$ python -q
>>> import numpy as np
>>> import numpy.linalg as la
>>> np.set_printoptions(precision=3, suppress=True, linewidth=140, legacy="1.25")
>>> J = np.loadtxt("case15.csv", delimiter=",")
>>> J
array([[ 0.33 , -0.15 ,  0.33 , -0.21 , -0.03 , -0.15 , -0.15 ],
       [-0.15 ,  0.068, -0.15 ,  0.095,  0.014,  0.068,  0.068],
       [ 0.33 , -0.15 ,  0.33 , -0.21 , -0.03 , -0.15 , -0.15 ],
       [-0.21 ,  0.095, -0.21 ,  0.134,  0.019,  0.095,  0.095],
       [-0.03 ,  0.014, -0.03 ,  0.019,  0.003,  0.014,  0.014],
       [-0.15 ,  0.068, -0.15 ,  0.095,  0.014,  0.068,  0.068],
       [-0.15 ,  0.068, -0.15 ,  0.095,  0.014,  0.068,  0.068]])
>>> vec = np.array([3, 1, 2, 3, 3, 3, 3])
>>> la.eigvalsh(2 * J - np.eye(7))
array([-1., -1., -1., -1., -1., -1.,  1.])
>>> J @ J @ vec
array([-0.12 ,  0.054, -0.12 ,  0.076,  0.011,  0.054,  0.054])
>>> vec = np.array([0, 1, 1, 2, 0, 2, 2])
>>> a = np.maximum(J @ vec, 0)
>>> J * (a > 1e-9)[:, None]
array([[ 0.   , -0.   ,  0.   , -0.   , -0.   , -0.   , -0.   ],
       [-0.15 ,  0.068, -0.15 ,  0.095,  0.014,  0.068,  0.068],
       [ 0.   , -0.   ,  0.   , -0.   , -0.   , -0.   , -0.   ],
       [-0.21 ,  0.095, -0.21 ,  0.134,  0.019,  0.095,  0.095],
       [-0.03 ,  0.014, -0.03 ,  0.019,  0.003,  0.014,  0.014],
       [-0.15 ,  0.068, -0.15 ,  0.095,  0.014,  0.068,  0.068],
       [-0.15 ,  0.068, -0.15 ,  0.095,  0.014,  0.068,  0.068]])
>>> J.T @ a
array([-0.286,  0.13 , -0.286,  0.182,  0.026,  0.13 ,  0.13 ])
>>> np.tanh(J @ vec)
array([-0.685,  0.364, -0.685,  0.488,  0.076,  0.364,  0.364])
>>> np.maximum(J @ vec, 0) - np.maximum(-J @ vec, 0)
array([-0.839,  0.381, -0.839,  0.534,  0.076,  0.381,  0.381])
